In [1]: import numpy as np

In [2]: import numpy.linalg as la

In [3]: np.set_printoptions(suppress=True, linewidth=160)

In [4]: mat = np.load("mat.npy")

In [5]: mat
Out[5]: 
array([[ 3,  4,  5],
       [ 6,  7,  8],
       [ 9, 10, 11],
       [12, 13, 14]])

In [6]: # null space of dimension 1

In [7]: left, sv, Vh = la.svd(mat)

In [8]: sv.round(2) + 0
Out[8]: array([31.76,  1.03,  0.  ])

In [9]: other = left[:, :2] @ np.diag(sv[:2]) @ Vh[:2]

In [10]: round(float(la.norm(mat - other) / la.norm(mat)), 2)
Out[10]: 0.0

In [11]: np.round(np.abs(mat - other).max(), 2)
Out[11]: np.float64(0.0)

In [12]: rk = la.matrix_rank(mat)

In [13]: rk
Out[13]: np.int64(2)

In [14]: N = la.svd(mat)[2][rk:].T

In [15]: np.round(N @ N.T, 2)
Out[15]: 
array([[ 0.17, -0.33,  0.17],
       [-0.33,  0.67, -0.33],
       [ 0.17, -0.33,  0.17]])

In [16]: N.shape
Out[16]: (3, 1)

In [17]: la.matrix_rank(mat.T @ mat), la.matrix_rank(mat @ mat.T)
Out[17]: (np.int64(2), np.int64(2))

In [18]: [int(la.matrix_rank(np.delete(mat, i, axis=0))) for i in range(4)]
Out[18]: [2, 2, 2, 2]

In [19]: np.round(mat @ N, 2) + 0
Out[19]: 
array([[0.],
       [0.],
       [0.],
       [0.]])

In [20]: E = np.loadtxt("w.csv", delimiter=",")

In [21]: E
Out[21]: 
array([[ -0.01,  -6.88,   4.48],
       [  7.27,  -6.86,   0.24],
       [ -8.05, -11.71,   0.05],
       [ -7.04,   1.75,  -4.53],
       [  0.52,  -1.81,  -0.45],
       [ -1.18,   2.99,  -2.99],
       [-16.69,  -4.36,  -0.15],
       [ 12.23,  -5.33,   1.34],
       [ -1.54,  -0.43,  -3.94],
       [  0.92,  -0.16,  -3.21],
       [  8.29,   5.25,  -0.68],
       [-11.92,  -7.95,  -0.02],
       [ -4.98,   5.56,   1.75],
       [  4.42,   2.64,  -1.61],
       [ -0.87,  -0.68,   1.3 ],
       [  4.91,   0.48,  -1.  ],
       [ 18.26,   0.3 ,  -0.7 ],
       [ -3.23,   6.67,  -4.23],
       [ 12.54,   1.93,  -3.77],
       [ -4.73,  -9.72,   6.01]])

In [22]: cent = E[[6, 5]].astype(float)

In [23]: for _ in range(7):
    ...:     labels = la.norm(E[:, None] - cent, axis=-1).argmin(axis=1)
    ...:     cent = np.array([E[labels == j].mean(axis=0) for j in range(2)])
    ...: 

In [24]: labels
Out[24]: array([1, 1, 0, 1, 1, 1, 0, 1, 1, 1, 1, 0, 1, 1, 1, 1, 1, 1, 1, 0])

In [25]: np.abs(cent[1] - cent[0]).argmax()
Out[25]: np.int64(0)

In [26]: rng = np.random.default_rng(5678)

In [27]: labels = rng.permutation(3)

In [28]: other = E[:, labels] * rng.choice([-1, 1], 3)

In [29]: other
Out[29]: 
array([[  4.48,   0.01,  -6.88],
       [  0.24,  -7.27,  -6.86],
       [  0.05,   8.05, -11.71],
       [ -4.53,   7.04,   1.75],
       [ -0.45,  -0.52,  -1.81],
       [ -2.99,   1.18,   2.99],
       [ -0.15,  16.69,  -4.36],
       [  1.34, -12.23,  -5.33],
       [ -3.94,   1.54,  -0.43],
       [ -3.21,  -0.92,  -0.16],
       [ -0.68,  -8.29,   5.25],
       [ -0.02,  11.92,  -7.95],
       [  1.75,   4.98,   5.56],
       [ -1.61,  -4.42,   2.64],
       [  1.3 ,   0.87,  -0.68],
       [ -1.  ,  -4.91,   0.48],
       [ -0.7 , -18.26,   0.3 ],
       [ -4.23,   3.23,   6.67],
       [ -3.77, -12.54,   1.93],
       [  6.01,   4.73,  -9.72]])

In [30]: left, _, Vh = la.svd(E.T @ other)

In [31]: np.round(la.lstsq(E, other)[0], 2) + 0
Out[31]: 
array([[ 0., -1.,  0.],
       [ 0.,  0.,  1.],
       [ 1.,  0.,  0.]])

In [32]: X = -3 * np.eye(2) + np.eye(2, k=1)

In [33]: X
Out[33]: 
array([[-3.,  1.],
       [ 0., -3.]])

In [34]: q, V = la.qr(X[:, :1])[0], la.qr(X[:, 1:])[0]

In [35]: sv = la.svd(q.T @ V, compute_uv=False)

In [36]: sv.round(2)
Out[36]: array([0.32])

In [37]: np.round(np.degrees(np.arccos(sv.clip(0, 1))), 2)
Out[37]: array([71.57])

In [38]: np.einsum("ij,ji->", X, X)
Out[38]: np.float64(18.0)

In [39]: round(la.eigvals(X).sum().real, 2)
Out[39]: np.float64(-6.0)

In [40]: round(float(la.det(X.T)), 2)
Out[40]: 9.0

In [41]: round(float(la.det(X[::-1])), 2)
Out[41]: -9.0

In [42]: la.matrix_rank(X - X[0, 0] * np.eye(2))
Out[42]: np.int64(1)

In [43]: np.prod(np.diag(X)), np.round(la.det(X), 2)
Out[43]: (np.float64(9.0), np.float64(9.0))

In [44]: X @ X
Out[44]: 
array([[ 9., -6.],
       [ 0.,  9.]])

In [45]: J = np.array([[-46.0, -0.1, 0.5, -0.9],
    ...:     [44.0, -0.7, 0.0, -0.9],
    ...:     [-6.0, -1.8, 0.4, -1.6],
    ...:     [12.0, 0.5, 1.4, -3.2]])

In [46]: # column 0 dominates

In [47]: vec = np.array([-3, 0, 2, -1])

In [48]: y = J @ vec

In [49]: beta, lr = np.zeros(4), 1 / la.norm(J, 2) ** 2

In [50]: for i in range(4):
    ...:     beta -= lr * J.T @ (J @ beta - y)
    ...:     if i % 1 == 0: print(i, round(la.norm(J @ beta - y), 2))
    ...: 
0 6.83
1 6.81
2 6.78
3 6.75

In [51]: beta.round(2) + 0
Out[51]: array([-3.  ,  0.  ,  0.02, -0.01])

In [52]: np.round(la.norm(J, "nuc"), 2)
Out[52]: np.float64(71.18)

In [53]: la.norm(J, axis=1).argmax()
Out[53]: np.int64(0)

In [54]: round(la.norm(J[0] - J[3]), 2)
Out[54]: np.float64(58.06)

In [55]: round(float(la.norm(J, 2)), 2)
Out[55]: 65.06

In [56]: np.round(la.norm(J, axis=1), 2)
Out[56]: array([46.01, 44.01,  6.48, 12.51])

In [57]: np.round(la.norm(J) ** 2 / la.norm(J, 2) ** 2, 2)
Out[57]: np.float64(1.0)
